% python3 -q
>>> import numpy as np
>>> from numpy import linalg as LA
>>> np.set_printoptions(suppress=True, linewidth=160)
>>> F = np.loadtxt("m.csv", delimiter=",")
>>> F.round(1) + 0
array([[ 0.6,  0.1, -0.3, -0.3,  0. ],
       [ 0.1,  0. , -0.1, -0.1,  0. ],
       [-0.3, -0.1,  0.2,  0.2,  0. ],
       [-0.3, -0.1,  0.2,  0.2,  0. ],
       [ 0. ,  0. ,  0. ,  0. ,  0. ]])
>>> np.round(LA.det(F.T), 1)
np.float64(-0.0)
>>> x0 = np.array([1, 3, 3, 3, 0])
>>> np.round(F * x0, 1) + 0
array([[ 0.6,  0.3, -1. , -1. ,  0. ],
       [ 0.1,  0.1, -0.2, -0.2,  0. ],
       [-0.3, -0.2,  0.6,  0.6,  0. ],
       [-0.3, -0.2,  0.6,  0.6,  0. ],
       [ 0. ,  0. , -0.1, -0.1,  0. ]])
>>> np.sign((F @ x0).round(6))
array([-1., -1.,  1.,  1., -1.])
>>> np.round(np.einsum("ij,j->i", F, x0), 1)
array([-1.1, -0.2,  0.7,  0.7, -0.1])
>>> np.round(F @ (2 * x0), 1)
array([-2.3, -0.5,  1.4,  1.4, -0.2])
>>> np.round(F @ np.eye(5)[2], 1) + 0
array([-0.3, -0.1,  0.2,  0.2,  0. ])
>>> np.round((F * x0).sum(axis=1), 1)
array([-1.1, -0.2,  0.7,  0.7, -0.1])
>>> (F @ x0).argmax()
np.int64(2)
>>> LA.matrix_rank(F, rtol=0.1)
np.int64(1)
>>> np.argsort(-LA.norm(F, axis=0).round(6), kind="stable")[:3]
array([0, 2, 3])
>>> [round(float(x), 1) for x in LA.svd(F, compute_uv=False)[:3]]
[1.0, 0.0, 0.0]
>>> J = np.load("test2.npy")
>>> J.round(1) + 0
array([[-0.1,  0. , -1. ,  0.3],
       [-0.7, -0.7,  0. , -0.1],
       [ 0.5, -0.6,  0.1,  0.6],
       [-0.5,  0.4,  0.3,  0.8]])
>>> np.round(J @ J.T, 1) + 0
array([[1., 0., 0., 0.],
       [0., 1., 0., 0.],
       [0., 0., 1., 0.],
       [0., 0., 0., 1.]])
>>> np.round(LA.pinv(J), 1) + 0
array([[-0.1, -0.7,  0.5, -0.5],
       [ 0. , -0.7, -0.6,  0.4],
       [-1. ,  0. ,  0.1,  0.3],
       [ 0.3, -0.1,  0.6,  0.8]])
>>> np.round(LA.norm(J, axis=0), 1)
array([1., 1., 1., 1.])
>>> round(float(J[:, 1] @ J[:, 0]), 1)
0.0
>>> np.round(LA.svd(J, compute_uv=False), 1)
array([1., 1., 1., 1.])
>>> O, r_ = LA.qr(J)
>>> np.round(O.T @ O, 1) + 0
array([[1., 0., 0., 0.],
       [0., 1., 0., 0.],
       [0., 0., 1., 0.],
       [0., 0., 0., 1.]])
>>> O.round(1) + 0
array([[-0.1,  0. , -1. ,  0.3],
       [-0.7, -0.7,  0. , -0.1],
       [ 0.5, -0.6,  0.1,  0.6],
       [-0.5,  0.4,  0.3,  0.8]])
>>> r_.round(1) + 0
array([[1., 0., 0., 0.],
       [0., 1., 0., 0.],
       [0., 0., 1., 0.],
       [0., 0., 0., 1.]])
>>> np.round(abs(r_[0, 0]), 1), round(LA.norm(J[:, 0]), 1)
(np.float64(1.0), np.float64(1.0))
>>> def softmax(z):
...     e = np.exp(z - z.max(axis=-1, keepdims=True))
...     return e / e.sum(axis=-1, keepdims=True)
... 
>>> np.round(softmax(J).sum(axis=1), 1)
array([1., 1., 1., 1.])
>>> np.round(softmax(10 * J[0]), 1) + 0
array([0. , 0.1, 0. , 0.9])
>>> scores = J @ J.T / np.sqrt(4)
>>> np.round(softmax(scores + np.triu(np.full(scores.shape, -np.inf), 1)), 1)
array([[1. , 0. , 0. , 0. ],
       [0.4, 0.6, 0. , 0. ],
       [0.3, 0.3, 0.5, 0. ],
       [0.2, 0.2, 0.2, 0.4]])
>>> np.round(softmax(scores), 1)
array([[0.4, 0.2, 0.2, 0.2],
       [0.2, 0.4, 0.2, 0.2],
       [0.2, 0.2, 0.4, 0.2],
       [0.2, 0.2, 0.2, 0.4]])
>>> arr = np.array([[-0.2, 1.5, -0.8],
...     [1.0, 0.6, 0.0],
...     [1.5, 0.1, 0.6],
...     [0.7, -0.7, -1.6],
...     [-1.0, 0.3, 0.7],
...     [0.3, -0.6, 1.1],
...     [1.1, -0.1, -1.6],
...     [-1.4, 0.1, 0.2],
...     [-0.1, 0.0, -0.4],
...     [8.5, -10.0, -1.0],
...     [1.1, -0.1, 0.5]])
>>> arr
array([[ -0.2,   1.5,  -0.8],
       [  1. ,   0.6,   0. ],
       [  1.5,   0.1,   0.6],
       [  0.7,  -0.7,  -1.6],
       [ -1. ,   0.3,   0.7],
       [  0.3,  -0.6,   1.1],
       [  1.1,  -0.1,  -1.6],
       [ -1.4,   0.1,   0.2],
       [ -0.1,   0. ,  -0.4],
       [  8.5, -10. ,  -1. ],
       [  1.1,  -0.1,   0.5]])
>>> G = np.cov(arr, rowvar=False)
>>> np.round(np.corrcoef(arr[:, 2], arr[:, 1])[0, 1], 1)
np.float64(0.3)
>>> np.argwhere(np.triu(np.abs(np.corrcoef(arr.T)) > 0.8, 1))
array([[0, 1]])
>>> np.round(np.corrcoef(arr.T), 1)
array([[ 1. , -0.9, -0.3],
       [-0.9,  1. ,  0.3],
       [-0.3,  0.3,  1. ]])
>>> G.shape
(3, 3)
>>> dist = LA.norm(arr[:, None] - arr[None], axis=-1)
>>> dist.shape
(11, 11)
>>> dist[:5, :5].round(1)
array([[0. , 1.7, 2.6, 2.5, 2.1],
       [1.7, 0. , 0.9, 2.1, 2.1],
       [2.6, 0.9, 0. , 2.5, 2.5],
       [2.5, 2.1, 2.5, 0. , 3. ],
       [2.1, 2.1, 2.5, 3. , 0. ]])
>>> LA.matrix_rank(dist ** 2)
np.int64(5)
>>> dist.mean(axis=1).argmax()
np.int64(9)
>>> dist[1].round(1)
array([ 1.7,  0. ,  0.9,  2.1,  2.1,  1.8,  1.7,  2.5,  1.3, 13. ,  0.9])
>>> np.unravel_index(dist.round(6).argmax(), dist.shape)
(np.int64(0), np.int64(9))
>>> dist[1].round(6).argsort(kind="stable")[:4]
array([ 1, 10,  2,  8])
>>> rng = np.random.default_rng(97680)
>>> mat = np.triu(rng.random((4, 4)) < 0.6, 1).astype(int)
>>> mat = mat + mat.T
>>> mat
array([[0, 1, 1, 0],
       [1, 0, 1, 0],
       [1, 1, 0, 0],
       [0, 0, 0, 0]])
>>> u = np.array([-2, 1])
>>> np.cross(mat[3, :3], mat[2, :3])
array([0, 0, 0])
>>> np.array([np.convolve(row, u, "same") for row in mat])
array([[ 0, -2, -1,  1],
       [-2,  1, -2,  1],
       [-2, -1,  1,  0],
       [ 0,  0,  0,  0]])
>>> round(LA.det(mat.T), 1)
np.float64(0.0)
>>> np.einsum("ii->", mat)
np.int64(0)
>>> np.round(LA.det(mat), 1)
np.float64(0.0)
>>> LA.determinant(mat)
Traceback (most recent call last):
  File "<python-input-60>", line 1, in <module>
    LA.determinant(mat)
    ^^^^^^^^^^^^^^
AttributeError: module 'numpy.linalg' has no attribute 'determinant'
>>> assert mat == mat.T
Traceback (most recent call last):
  File "<python-input-61>", line 1, in <module>
    assert mat == mat.T
           ^^^^^^^^^^^^
ValueError: The truth value of an array with more than one element is ambiguous. Use a.any() or a.all()
>>> np.round(np.sort(np.abs(LA.eigvals(mat))), 1)
array([0., 1., 1., 2.])
>>> Uu, sig, Vh = LA.svd(mat)
>>> sig.round(1)
array([2., 1., 1., 0.])
>>> np.argmax(sig[:-1] / (sig[1:] + 1e-6)) + 1
np.int64(3)
>>> M2 = Uu[:, :3] @ np.diag(sig[:3]) @ Vh[:3]
>>> np.round(LA.norm(mat - M2, 2), 1), sig[3]
(np.float64(0.0), np.float64(0.0))
>>> LA.matrix_rank(M2)
np.int64(3)
>>> data = np.loadtxt("w.csv", delimiter=",")
>>> data
array([[-12. ,   5.6,   0.4],
       [ -1.4,  -6.5,   0.2],
       [ -8.6, -11.7,  -1. ],
       [  2.8,   2.8,   1.4],
       [  5.7,  -6. ,  -1.3],
       [  9. ,  -1.2,   1.6],
       [ 12.6,  -3.5,  -6.6],
       [ -1.3,   3.1,   4.3],
       [  4.2,   4. ,   2.9],
       [ -9.9,   7.2,  21.3],
       [ -2.1,   9.6,  -0.1]])
>>> G = np.cov(data, rowvar=False)
>>> np.argsort(-data.std(axis=0).round(6), kind="stable")
array([0, 2, 1])
>>> G.shape
(3, 3)
>>> np.round(LA.eigvalsh(G)[::-1], 1)
array([93.6, 39.8, 20.7])
>>> np.round(np.corrcoef(data.T), 1)
array([[ 1. , -0.2, -0.5],
       [-0.2,  1. ,  0.5],
       [-0.5,  0.5,  1. ]])
>>> M2 = np.c_[data[:, :2] @ np.array([[1, 2], [0, 3]]), np.array([-3, 3, -1, 0, -1, -2, -3, -3, 0, 0, -1])]
>>> M2.round(1)
array([[-12. ,  -7.2,  -3. ],
       [ -1.4, -22.3,   3. ],
       [ -8.6, -52.3,  -1. ],
       [  2.8,  14. ,   0. ],
       [  5.7,  -6.6,  -1. ],
       [  9. ,  14.4,  -2. ],
       [ 12.6,  14.7,  -3. ],
       [ -1.3,   6.7,  -3. ],
       [  4.2,  20.4,   0. ],
       [ -9.9,   1.8,   0. ],
       [ -2.1,  24.6,  -1. ]])
>>> np.round(LA.norm(LA.qr(data)[0].T @ M2, axis=0) ** 2 / ((M2 ** 2).sum(axis=0) + 1e-12), 1)
array([1. , 1. , 0.1])
>>> LA.matrix_rank(M2)
np.int64(3)
>>> W0 = np.array([[0.0, 1.5, 1.3, 0.4, 2.2],
...     [1.2, 0.6, -1.3, -2.4, -0.1],
...     [-0.4, -0.3, 0.5, -1.9, 0.8]])
>>> W0
array([[ 0. ,  1.5,  1.3,  0.4,  2.2],
       [ 1.2,  0.6, -1.3, -2.4, -0.1],
       [-0.4, -0.3,  0.5, -1.9,  0.8]])
>>> M2 = W0 + rng.integers(-2, 3, (3, 2)) @ rng.integers(-2, 3, (2, 5))
>>> M2.round(1)
array([[ 2. , -0.5, -0.7,  2.4, -1.8],
       [-1.8, -0.4,  0.7, -1.4,  1.9],
       [-5.4, -3.3,  3.5,  1.1,  2.8]])
>>> np.round(LA.svd(M2 - W0, compute_uv=False), 1) + 0
array([8.9, 5.2, 0. ])
>>> np.round(M2 - W0, 1)
array([[ 2., -2., -2.,  2., -4.],
       [-3., -1.,  2.,  1.,  2.],
       [-5., -3.,  3.,  3.,  2.]])
